>>> import numpy as np
>>> import numpy.linalg as la
>>> np.set_printoptions(suppress=True, linewidth=200)
>>> K = np.load("case12.npy")
>>> K
array([[ 0, -1,  2, -3,  3],
       [ 0,  0,  4, -5, -4],
       [ 0,  0,  0, -3,  5],
       [ 0,  0,  0,  0, -1],
       [ 0,  0,  0,  0,  0]])
>>> # null space of dimension 1
>>> x = np.array([-9, -9, 1, 0, 0])
>>> la.norm(K @ x) <= la.norm(K, 2) * la.norm(x) + 1e-9
np.True_
>>> K @ (2 * x)
array([22,  8,  0,  0,  0])
>>> K * x
array([[0, 9, 2, 0, 0],
       [0, 0, 4, 0, 0],
       [0, 0, 0, 0, 0],
       [0, 0, 0, 0, 0],
       [0, 0, 0, 0, 0]])
>>> K @ x
array([11,  4,  0,  0,  0])
>>> (K @ x).argmax()
np.int64(0)
>>> rank = la.matrix_rank(K)
>>> print(rank)
4
>>> N = la.svd(K)[2][rank:].T
>>> [int(la.matrix_rank(K[:i])) for i in range(1, len(K) + 1)]
[1, 2, 3, 4, 4]
>>> print(N[:, 0] / N[np.abs(N[:, 0]).round(6).argmax(), 0])
[1. 0. 0. 0. 0.]
>>> N @ N.T
array([[1., 0., 0., 0., 0.],
       [0., 0., 0., 0., 0.],
       [0., 0., 0., 0., 0.],
       [0., 0., 0., 0., 0.],
       [0., 0., 0., 0., 0.]])
>>> print(N.shape)
(5, 1)
>>> la.matrix_rank(K.T @ K), la.matrix_rank(K @ K.T)
(np.int64(4), np.int64(4))
>>> np.allclose(K @ N, 0)
True
>>> np.argsort(-la.norm(K, axis=0).round(6), kind="stable")[:3]
array([4, 3, 2])
>>> [round(float(x), 2) for x in la.svd(K, compute_uv=False)[:3]]
[7.79, 7.27, 1.19]
>>> np.trace(K)
np.int64(0)
>>> (K + K.T) / 2
array([[ 0. , -0.5,  1. , -1.5,  1.5],
       [-0.5,  0. ,  2. , -2.5, -2. ],
       [ 1. ,  2. ,  0. , -1.5,  2.5],
       [-1.5, -2.5, -1.5,  0. , -0.5],
       [ 1.5, -2. ,  2.5, -0.5,  0. ]])
>>> (K - K.T) / 2
array([[ 0. , -0.5,  1. , -1.5,  1.5],
       [ 0.5,  0. ,  2. , -2.5, -2. ],
       [-1. , -2. ,  0. , -1.5,  2.5],
       [ 1.5,  2.5,  1.5,  0. , -0.5],
       [-1.5,  2. , -2.5,  0.5,  0. ]])
>>> np.round(np.abs(la.eigvals(K)).max(), 2)
np.float64(0.0)
>>> np.allclose(K @ K.T, K.T @ K)
False
>>> np.allclose(K, K.T)
False
>>> la.matrix_power(K, 3)
array([[  0,   0,   0,  12, -19],
       [  0,   0,   0,   0,  12],
       [  0,   0,   0,   0,   0],
       [  0,   0,   0,   0,   0],
       [  0,   0,   0,   0,   0]])
>>> E = np.abs(np.array([[5, 2, 1, 3], [0, 1, 2, 5], [5, 2, 3, 5], [1, 5, 5, 5]])) + np.eye(4)
>>> E = E / E.sum(axis=1, keepdims=True)
>>> E.round(2)
array([[0.5 , 0.17, 0.08, 0.25],
       [0.  , 0.22, 0.22, 0.56],
       [0.31, 0.12, 0.25, 0.31],
       [0.06, 0.29, 0.29, 0.35]])
>>> round(float(np.trace(la.pinv(K) @ K)), 2)
4.0
>>> print(la.lstsq(K[:-1].T, K[-1])[2])
4
>>> np.abs(np.diag(la.qr(K)[1])) > 1e-9
array([False, False, False, False, False])
>>> ang = np.radians(30)
>>> R = np.eye(4)
>>> R[2, 2] = R[1, 1] = np.cos(ang)
>>> R[2, 1], R[1, 2] = -np.sin(ang), np.sin(ang)
>>> R.round(2)
array([[ 1.  ,  0.  ,  0.  ,  0.  ],
       [ 0.  ,  0.87,  0.5 ,  0.  ],
       [ 0.  , -0.5 ,  0.87,  0.  ],
       [ 0.  ,  0.  ,  0.  ,  1.  ]])
>>> other = E @ R.T
>>> np.allclose(la.norm(E, axis=1), la.norm(other, axis=1))
True
>>> round(float(la.det(R)), 2), np.round(np.trace(R), 2)
(1.0, np.float64(3.73))
